$ ipython --no-banner

In [1]: import numpy as np

In [2]: import numpy.linalg as la

In [3]: np.set_printoptions(precision=3, suppress=True, linewidth=140, sign=" ")

In [4]: J = np.load("sample8.npy")

In [5]: J
Out[5]: 
array([[  6,   3,   6,   4,   4,   6],
       [  3,   0,   3,   1,   1,   3],
       [  7,   4,   7,   5,   5,   7],
       [  6,   3,   6,   4,   4,   6],
       [ 11,   8,  11,   9,   9,  11]])

In [6]: # rows and columns are dependent

In [7]: rk = la.matrix_rank(J)

In [8]: rk
Out[8]: np.int64(2)

In [9]: ns = la.svd(J)[2][rk:].T

In [10]: la.matrix_rank(J.T @ J), la.matrix_rank(J @ J.T)
Out[10]: (np.int64(2), np.int64(2))

In [11]: [int(la.matrix_rank(J[:i])) for i in range(1, len(J) + 1)]
Out[11]: [1, 2, 2, 2, 2]

In [12]: np.round(J @ ns, 3) + 0
Out[12]: 
array([[ 0.,  0.,  0.,  0.],
       [ 0.,  0.,  0.,  0.],
       [ 0.,  0.,  0.,  0.],
       [ 0.,  0.,  0.,  0.],
       [ 0.,  0.,  0.,  0.]])

In [13]: ns @ ns.T
Out[13]: 
array([[ 0.679,  0.075, -0.321, -0.057, -0.057, -0.321],
       [ 0.075,  0.453,  0.075, -0.34 , -0.34 ,  0.075],
       [-0.321,  0.075,  0.679, -0.057, -0.057, -0.321],
       [-0.057, -0.34 , -0.057,  0.755, -0.245, -0.057],
       [-0.057, -0.34 , -0.057, -0.245,  0.755, -0.057],
       [-0.321,  0.075, -0.321, -0.057, -0.057,  0.679]])

In [14]: print([int(la.matrix_rank(np.delete(J, i, axis=0))) for i in range(5)])
[2, 2, 2, 2, 2]

In [15]: np.allclose(J @ ns, 0)
Out[15]: True

In [16]: arr = np.tanh(np.array([[0.4],
    ...:     [0.0],
    ...:     [-0.4],
    ...:     [-0.4],
    ...:     [0.1],
    ...:     [-0.9],
    ...:     [2.0],
    ...:     [-1.2],
    ...:     [0.9],
    ...:     [0.1],
    ...:     [0.1],
    ...:     [-0.1],
    ...:     [1.7],
    ...:     [-1.2],
    ...:     [1.2],
    ...:     [-0.8],
    ...:     [1.8],
    ...:     [-0.8],
    ...:     [0.4],
    ...:     [-0.8],
    ...:     [-0.6],
    ...:     [-0.1],
    ...:     [0.0]]) @ np.array([[1.0, -0.2, -0.6]]))

In [17]: print(arr)
[[ 0.38  -0.08  -0.235]
 [ 0.     0.     0.   ]
 [-0.38   0.08   0.235]
 [-0.38   0.08   0.235]
 [ 0.1   -0.02  -0.06 ]
 [-0.716  0.178  0.493]
 [ 0.964 -0.38  -0.834]
 [-0.834  0.235  0.617]
 [ 0.716 -0.178 -0.493]
 [ 0.1   -0.02  -0.06 ]
 [ 0.1   -0.02  -0.06 ]
 [-0.1    0.02   0.06 ]
 [ 0.935 -0.327 -0.77 ]
 [-0.834  0.235  0.617]
 [ 0.834 -0.235 -0.617]
 [-0.664  0.159  0.446]
 [ 0.947 -0.345 -0.793]
 [-0.664  0.159  0.446]
 [ 0.38  -0.08  -0.235]
 [-0.664  0.159  0.446]
 [-0.537  0.119  0.345]
 [-0.1    0.02   0.06 ]
 [ 0.     0.     0.   ]]

In [18]: # rows 2 and 3 are equal

In [19]: Xs = arr - arr.mean(axis=0)

In [20]: U, sv, Vh = la.svd(Xs, full_matrices=False)

In [21]: np.searchsorted(np.cumsum(sv ** 2) / (sv ** 2).sum(), 0.9) + 1
Out[21]: np.int64(1)

In [22]: la.matrix_rank(Xs)
Out[22]: np.int64(3)

In [23]: np.round(sv ** 2 / (sv ** 2).sum(), 3) + 0
Out[23]: array([ 0.997,  0.003,  0.   ])

In [24]: np.abs(Vh[0]).argmax()
Out[24]: np.int64(0)

In [25]: np.abs(Vh[-1])
Out[25]: array([ 0.21,  0.78,  0.59])

In [26]: Xs = arr - arr.mean(axis=0)

In [27]: vecs = la.svd(Xs)[2][:2]

In [28]: B = Xs - Xs @ vecs.T @ vecs

In [29]: (Xs @ vecs.T).std(axis=0)
Out[29]: array([ 0.758,  0.042])

In [30]: B.std(axis=0)
Out[30]: array([ 0.001,  0.002,  0.002])

In [31]: np.round(np.cov(Xs @ vecs.T, rowvar=False), 3) + 0
Out[31]: 
array([[ 0.601,  0.   ],
       [ 0.   ,  0.002]])

In [32]: la.norm(B, axis=1).round(6).argmax()
Out[32]: np.int64(6)

In [33]: O, r_ = la.qr(arr)

In [34]: round(np.trace(O @ O.T), 3)
Out[34]: np.float64(3.0)

In [35]: U, sv, Vh = la.svd(arr)

In [36]: np.argmax(sv[:-1] / (sv[1:] + 1e-6)) + 1
Out[36]: np.int64(2)

In [37]: B = U[:, :2] @ np.diag(sv[:2]) @ Vh[:2]

In [38]: la.matrix_rank(B)
Out[38]: np.int64(2)

In [39]: round(la.norm(arr - B, 2), 3), round(float(sv[2]), 3)
Out[39]: (np.float64(0.014), 0.014)

In [40]: print(np.round(la.norm(arr - B) / la.norm(arr), 3))
0.004

In [41]: def softmax(z):
    ...:     e = np.exp(z - z.max(axis=-1, keepdims=True))
    ...:     return e / e.sum(axis=-1, keepdims=True)
    ...: 

In [42]: softmax(arr[0] + 5)
Out[42]: array([ 0.46 ,  0.291,  0.249])

In [43]: S = arr @ arr.T / np.sqrt(3)

In [44]: softmax(S)[0] @ arr
Out[44]: array([ 0.102, -0.046, -0.097])

In [45]: softmax(S).round(6).argmax(axis=1)
Out[45]: array([ 6,  0,  7,  7,  6,  7,  6,  7,  6,  6,  6,  7,  6,  7,  6,  7,  6,  7,  6,  7,  7,  7,  0])

In [46]: E = np.load("run12.npy")

In [47]: E
Out[47]: 
array([[-0.264,  0.253,  0.931],
       [-0.951,  0.09 , -0.295],
       [-0.159, -0.963,  0.217]])

In [48]: # orthonormal columns

In [49]: print(round(la.norm(J, 2) / la.norm(J), 3))
0.997

In [50]: print([round(float(x), 3) for x in la.svd(J, compute_uv=False)[:3]])
[33.484, 2.801, 0.0]

In [51]: np.argsort(-la.norm(J, axis=0).round(6), kind="stable")[:3]
Out[51]: array([ 0,  2,  5])

In [52]: la.cond(J) > 100
Out[52]: np.True_

In [53]: B = E / np.sqrt((E ** 2).mean(axis=1, keepdims=True))

In [54]: B[0]
Out[54]: array([-0.458,  0.439,  1.612])

In [55]: la.norm(B, axis=1)
Out[55]: array([ 1.732,  1.732,  1.732])

In [56]: la.matrix_rank(B) == la.matrix_rank(E)
Out[56]: np.True_

In [57]: print(la.matrix_power(E, 2))
[[-0.319 -0.94  -0.118]
 [ 0.212  0.051 -0.976]
 [ 0.924 -0.336  0.183]]

In [58]: print(np.allclose(E @ E.T, E.T @ E))
True

In [59]: print(np.sort(np.abs(la.eigvals(E))))
[ 1.  1.  1.]

In [60]: round(np.trace(E), 3)
Out[60]: np.float64(0.043)

In [61]: np.allclose(E, E.T)
Out[61]: False

In [62]: print((E + E.T) / 2)
[[-0.264 -0.349  0.386]
 [-0.349  0.09  -0.629]
 [ 0.386 -0.629  0.217]]

In [63]: assert E == E.T
Traceback (most recent call last):
  Cell In[63], line 1
    assert E == E.T
ValueError: The truth value of an array with more than one element is ambiguous. Use a.any() or a.all()


In [64]: rng = np.random.default_rng(4452)

In [65]: z = rng.permutation(3)

In [66]: z
Out[66]: array([ 1,  2,  0])

In [67]: B = E[z][:, z]

In [68]: B
Out[68]: 
array([[ 0.09 , -0.295, -0.951],
       [-0.963,  0.217, -0.159],
       [ 0.253,  0.931, -0.264]])

In [69]: print(np.sort(np.abs(la.eigvals(B))))
[ 1.  1.  1.]

In [70]: np.diag(B)
Out[70]: array([ 0.09 ,  0.217, -0.264])

In [71]: B = np.array([[9, 8, -2, -5, 1, -1],
    ...:     [2, -7, -7, 1, -2, 3],
    ...:     [5, -5, -1, 0, 2, -3],
    ...:     [-4, 7, -8, -6, 5, -4],
    ...:     [2, -6, 5, 8, -8, 6]])

In [72]: W0 = B.T @ B

In [73]: W0
Out[73]: 
array([[ 130,   -7,    5,   -3,  -21,   10],
       [  -7,  223,  -48, -137,   95,  -78],
       [   5,  -48,  143,   91,  -70,   46],
       [  -3, -137,   91,  126, -101,   80],
       [ -21,   95,  -70, -101,   98,  -81],
       [  10,  -78,   46,   80,  -81,   71]])

In [74]: # looks like rank 5

In [75]: B = arr + rng.integers(-2, 3, (23, 2)) @ rng.integers(-2, 3, (2, 3))

In [76]: print(B)
[[-1.62  -3.08   0.765]
 [ 4.     5.    -3.   ]
 [-2.38  -0.92   3.235]
 [-2.38  -1.92   2.235]
 [ 4.1    3.98  -4.06 ]
 [-0.716  0.178  0.493]
 [-3.036 -3.38   4.166]
 [ 1.166  4.235  0.617]
 [ 4.716  3.822 -4.493]
 [ 4.1    1.98  -6.06 ]
 [-3.9   -5.02   2.94 ]
 [-0.1    0.02   0.06 ]
 [ 2.935  2.673 -1.77 ]
 [-2.834 -0.765  3.617]
 [ 2.834 -0.235 -4.617]
 [-2.664 -1.841  2.446]
 [ 4.947  5.655 -2.793]
 [ 3.336  2.159 -5.554]
 [-1.62  -1.08   2.765]
 [-4.664 -4.841  3.446]
 [-4.537 -2.881  5.345]
 [-0.1   -1.98  -1.94 ]
 [-4.    -5.     3.   ]]

In [77]: la.matrix_rank(B - arr, tol=1e-8)
Out[77]: np.int64(2)

In [78]: print(np.abs(B - arr).sum(axis=1))
[  6.  12.   6.   6.  12.   0.  12.   6.  12.  12.  12.   0.   6.   6.   6.   6.  12.  12.   6.  12.  12.   4.  12.]

In [79]: G = W0.T @ W0

In [80]: print(np.round(la.eigvalsh(G)[::-1], 3) + 0)
[ 232395.903   17758.773   15612.323    2357.327       4.673       0.   ]
